$ python3 -q
>>> import numpy as np
>>> np.set_printoptions(precision=3, suppress=True, linewidth=120, floatmode="fixed")
>>> F = np.array([[7, 2, 5, 6, 0],
...     [6, 0, 0, 4, 9],
...     [8, 0, 5, 1, 5],
...     [8, 5, 0, 7, 2],
...     [5, 0, 4, 1, 0]])
>>> x0 = np.array([3, 3, 3, 1, 1])
>>> np.sign((F @ x0).round(6))
array([1, 1, 1, 1, 1])
>>> F @ np.eye(5)[4]
array([0.000, 9.000, 5.000, 2.000, 0.000])
>>> data = np.load("mat.npy")
>>> data
array([[ 0.382, -0.120,  0.415, -0.209,  0.072],
       [-0.120,  0.475,  0.135,  0.420,  0.200],
       [ 0.415,  0.135,  0.614, -0.012,  0.214],
       [-0.209,  0.420, -0.012,  0.402,  0.141],
       [ 0.072,  0.200,  0.214,  0.141,  0.128]])
>>> hat = np.triu(np.array([[3, -1, 1, 1, -1],
...     [0, 3, 0, -3, -3],
...     [-1, -3, -2, 1, 1],
...     [1, -3, -3, -2, -2],
...     [0, 3, 2, -3, -3]]), 1) + np.eye(5)
>>> M2 = hat @ data @ np.linalg.inv(hat)
>>> np.round(np.poly(M2), 3) + 0
array([ 1.000, -2.000,  1.000,  0.000,  0.000,  0.000])
>>> round(np.trace(np.linalg.pinv(data) @ data), 3)
np.float64(2.0)
>>> np.unique(data.round(6), axis=0).shape
(5, 5)
>>> np.abs(np.diag(np.linalg.qr(data)[1])) > 1e-9
array([ True,  True, False, False, False])
>>> np.linalg.lstsq(data[:-1].T, data[-1])[2]
np.int32(2)
>>> x0 = np.array([3, 2, 1, 1, 3])
>>> h1 = np.maximum(data @ x0, 0)
>>> data * (h1 > 1e-9)[:, None]
array([[ 0.382, -0.120,  0.415, -0.209,  0.072],
       [-0.120,  0.475,  0.135,  0.420,  0.200],
       [ 0.415,  0.135,  0.614, -0.012,  0.214],
       [-0.209,  0.420, -0.012,  0.402,  0.141],
       [ 0.072,  0.200,  0.214,  0.141,  0.128]])
>>> data.T @ h1
array([1.328, 1.746, 2.762, 1.026, 1.356])
>>> h1
array([1.328, 1.746, 2.762, 1.026, 1.356])
>>> np.flatnonzero(h1 > 1e-9)
array([0, 1, 2, 3, 4])
>>> np.tanh(data @ x0)
array([0.869, 0.941, 0.992, 0.772, 0.875])
>>> w, evecs = np.linalg.eigvalsh(data)
Traceback (most recent call last):
  File "<python-input-22>", line 1, in <module>
    w, evecs = np.linalg.eigvalsh(data)
    ^^^^^^^^
ValueError: too many values to unpack (expected 2)
>>> w, evecs = np.linalg.eigh(data)
>>> np.round(evecs.T @ data @ evecs, 3) + 0
array([[0.000, 0.000, 0.000, 0.000, 0.000],
       [0.000, 0.000, 0.000, 0.000, 0.000],
       [0.000, 0.000, 0.000, 0.000, 0.000],
       [0.000, 0.000, 0.000, 1.000, 0.000],
       [0.000, 0.000, 0.000, 0.000, 1.000]])
>>> np.round(np.linalg.svd(data, compute_uv=False), 3) + 0
array([1.000, 1.000, 0.000, 0.000, 0.000])
>>> np.round(w.sum(), 3), np.round(np.trace(data), 3)
(np.float64(2.0), np.float64(2.0))
>>> left, sv, Vt = np.linalg.svd(data, full_matrices=False)
>>> np.cumsum(sv ** 2) / np.sum(sv ** 2)
array([0.500, 1.000, 1.000, 1.000, 1.000])
>>> np.round(left.T @ left, 3) + 0
array([[1.000, 0.000, 0.000, 0.000, 0.000],
       [0.000, 1.000, 0.000, 0.000, 0.000],
       [0.000, 0.000, 1.000, 0.000, 0.000],
       [0.000, 0.000, 0.000, 1.000, 0.000],
       [0.000, 0.000, 0.000, 0.000, 1.000]])
>>> left.shape, sv.shape, Vt.shape
((5, 5), (5,), (5, 5))
>>> np.round(np.sqrt((sv ** 2).sum()), 3), np.round(np.linalg.norm(data), 3)
(np.float64(1.414), np.float64(1.414))
>>> np.round(Vt @ Vt.T, 3) + 0
array([[1.000, 0.000, 0.000, 0.000, 0.000],
       [0.000, 1.000, 0.000, 0.000, 0.000],
       [0.000, 0.000, 1.000, 0.000, 0.000],
       [0.000, 0.000, 0.000, 1.000, 0.000],
       [0.000, 0.000, 0.000, 0.000, 1.000]])
